$ python3 -q
>>> import numpy as np
>>> from numpy import linalg as LA
>>> np.set_printoptions(suppress=True, linewidth=160)
>>> def tidy(a):
...     return np.round(a, 3) + 0
... 
>>> M = np.loadtxt("mat.csv", delimiter=",")
>>> M
array([[ 0.02 ,  0.019, -0.032],
       [-0.036,  0.019, -0.005],
       [-0.704, -0.128, -0.903],
       [-1.416, -0.204, -1.79 ],
       [-0.692, -0.114, -0.881],
       [ 0.012,  0.   ,  0.005],
       [-0.717, -0.112, -0.857],
       [-1.421, -0.19 , -1.792],
       [-1.38 , -0.217, -1.8  ],
       [-0.006, -0.006,  0.02 ],
       [-1.377, -0.221, -1.792],
       [-0.718, -0.09 , -0.882],
       [-1.436, -0.17 , -1.808],
       [-1.428, -0.223, -1.825],
       [-0.692, -0.111, -0.887],
       [-0.706, -0.124, -0.897],
       [-0.026, -0.019,  0.004],
       [-1.352, -0.199, -1.794]])
>>> Xc = (M - M.mean(axis=0)) / M.std(axis=0)
>>> print(tidy(Xc.std(axis=0)))
[1. 1. 1.]
>>> b = LA.lstsq(np.delete(Xc, 1, axis=1), Xc[:, 1])[0]
>>> tidy(b)
array([-0.09,  1.07])
>>> print(np.argsort(-LA.norm(M, axis=0).round(6), kind="stable")[:3])
[2 0 1]
>>> [round(float(x), 3) for x in LA.svd(M, compute_uv=False)[:3]]
[6.669, 0.089, 0.071]
>>> LA.cond(M) > 100
np.False_
>>> C2 = M.T @ M
>>> np.allclose(C2, C2.T)
True
>>> tidy(np.trace(C2)), tidy((M ** 2).sum())
(np.float64(44.49), np.float64(44.49))
>>> tidy(LA.eigvalsh(C2)[::-1])
array([44.477,  0.008,  0.005])
>>> print(tidy(np.diag(C2)))
[16.738  0.371 27.381]
>>> tidy(C2)
array([[16.738,  2.473, 21.4  ],
       [ 2.473,  0.371,  3.164],
       [21.4  ,  3.164, 27.381]])
>>> A = np.load("dump.npy")
>>> A
array([[ 1.4  , -2.857, -0.6  ],
       [ 1.3  , -2.661,  0.2  ],
       [ 1.   , -2.079, -0.1  ],
       [-1.3  ,  2.637,  0.5  ],
       [ 0.7  , -1.309, -0.9  ],
       [ 0.9  , -1.775,  0.2  ],
       [ 1.   , -1.917, -2.5  ],
       [-0.7  ,  1.464,  1.6  ],
       [ 0.9  , -1.915,  0.3  ],
       [-0.6  ,  1.121, -0.7  ],
       [ 1.1  , -2.134,  1.4  ],
       [-1.3  ,  2.574,  0.   ],
       [-1.4  ,  2.783,  0.6  ],
       [ 0.5  , -0.917,  1.   ],
       [-0.4  ,  0.845,  0.6  ]])
>>> cent = A[[10, 14]].astype(float)
>>> for _ in range(3):
...     idx = LA.norm(A[:, None] - cent, axis=-1).argmin(axis=1)
...     cent = np.array([A[idx == j].mean(axis=0) for j in range(2)])
... 
>>> idx
array([0, 0, 0, 1, 0, 0, 0, 1, 0, 1, 0, 1, 1, 0, 1])
>>> print(np.abs(cent[1] - cent[0]).argmax())
1
>>> print(np.bincount(idx))
[9 6]
>>> tidy(cent[1] - cent[0])
array([-1.928,  3.856,  0.544])
>>> tidy(cent)
array([[ 0.978, -1.952, -0.111],
       [-0.95 ,  1.904,  0.433]])
>>> tidy(cent.sum(axis=0))
array([ 0.028, -0.048,  0.322])
>>> tidy(np.abs(cent).max())
np.float64(1.952)
>>> tidy(LA.norm(A, 2) / LA.norm(A))
np.float64(0.924)
>>> LA.matrix_rank(A, rtol=0.1)
np.int64(2)
>>> LA.cond(A) > 100
np.False_
>>> [round(float(x), 3) for x in LA.svd(A, compute_uv=False)[:3]]
[8.903, 3.671, 0.116]
>>> x = np.array([-2, 1, 0])
>>> target = A @ x
>>> b, lr = np.zeros(3), 1 / LA.norm(A, 2) ** 2
>>> for i in range(150):
...     b -= lr * A.T @ (A @ b - target)
...     if i % 50 == 0: print(i, round(LA.norm(A @ b - target), 3))
... 
0 0.73
50 0.155
100 0.153
>>> tidy(b)
array([-0.828,  1.585, -0.002])
>>> x = np.array([5, 3, 3])
>>> target = A @ x
>>> tidy(LA.pinv(A) @ A)
array([[1., 0., 0.],
       [0., 1., 0.],
       [0., 0., 1.]])
>>> tidy(LA.lstsq(A, target)[0])
array([5., 3., 3.])
>>> rng = np.random.default_rng(820)
>>> target = target + 0.1 * rng.normal(size=15)
>>> print(tidy(target))
[-3.329 -0.933 -1.47   2.869 -3.173 -0.362 -8.277  5.722 -0.317 -1.67   3.346  1.123  3.001  2.733  2.246]
>>> b, *_ = LA.lstsq(A, target)
>>> b.round()
array([4., 3., 3.])
>>> print([round(float(LA.norm(LA.solve(A.T @ A + lam * np.eye(3), A.T @ target))), 2) for lam in (0, 1, 10, 100)])
[6.04, 2.85, 1.84, 0.51]
>>> data = np.load("layer19.npy")
>>> data
array([[-1,  0,  0,  0],
       [ 2,  3,  0,  0],
       [-1,  0,  0,  0],
       [ 2, -1,  2, -2]])
>>> # triangular, det is the product of the diagonal
>>> LA.matrix_power(data - np.diag(np.diag(data)), 4)
array([[0, 0, 0, 0],
       [0, 0, 0, 0],
       [0, 0, 0, 0],
       [0, 0, 0, 0]])
>>> np.prod(np.diag(data)), tidy(LA.det(data))
(np.int64(0), np.float64(0.0))
>>> [int(LA.matrix_rank(LA.matrix_power(data, p))) for p in range(1, 5)]
[3, 3, 3, 3]
>>> tidy(np.sort(LA.eigvals(data)))
array([-2., -1.,  0.,  3.])
>>> LA.matrix_rank(data - data[0, 0] * np.eye(4))
np.int64(3)
>>> Xc = M - M.mean(axis=0)
>>> evecs = LA.svd(Xc)[2][:1]
>>> B = Xc - Xc @ evecs.T @ evecs
>>> print(tidy(LA.norm(B) / LA.norm(Xc)))
0.028
>>> tidy(np.cov(Xc @ evecs.T, rowvar=False))
np.float64(0.906)
>>> tidy(np.diag(evecs.T @ evecs))
array([0.372, 0.008, 0.62 ])
>>> print(tidy((Xc @ evecs.T).std(axis=0)))
[0.925]
>>> LA.norm(B, axis=1).round(6).argmax()
np.int64(0)
>>> np.argsort(-LA.norm(data, axis=0).round(6), kind="stable")[:3]
array([0, 1, 2])
>>> [round(float(x), 3) for x in LA.svd(data, compute_uv=False)[:3]]
[3.9, 3.464, 0.888]
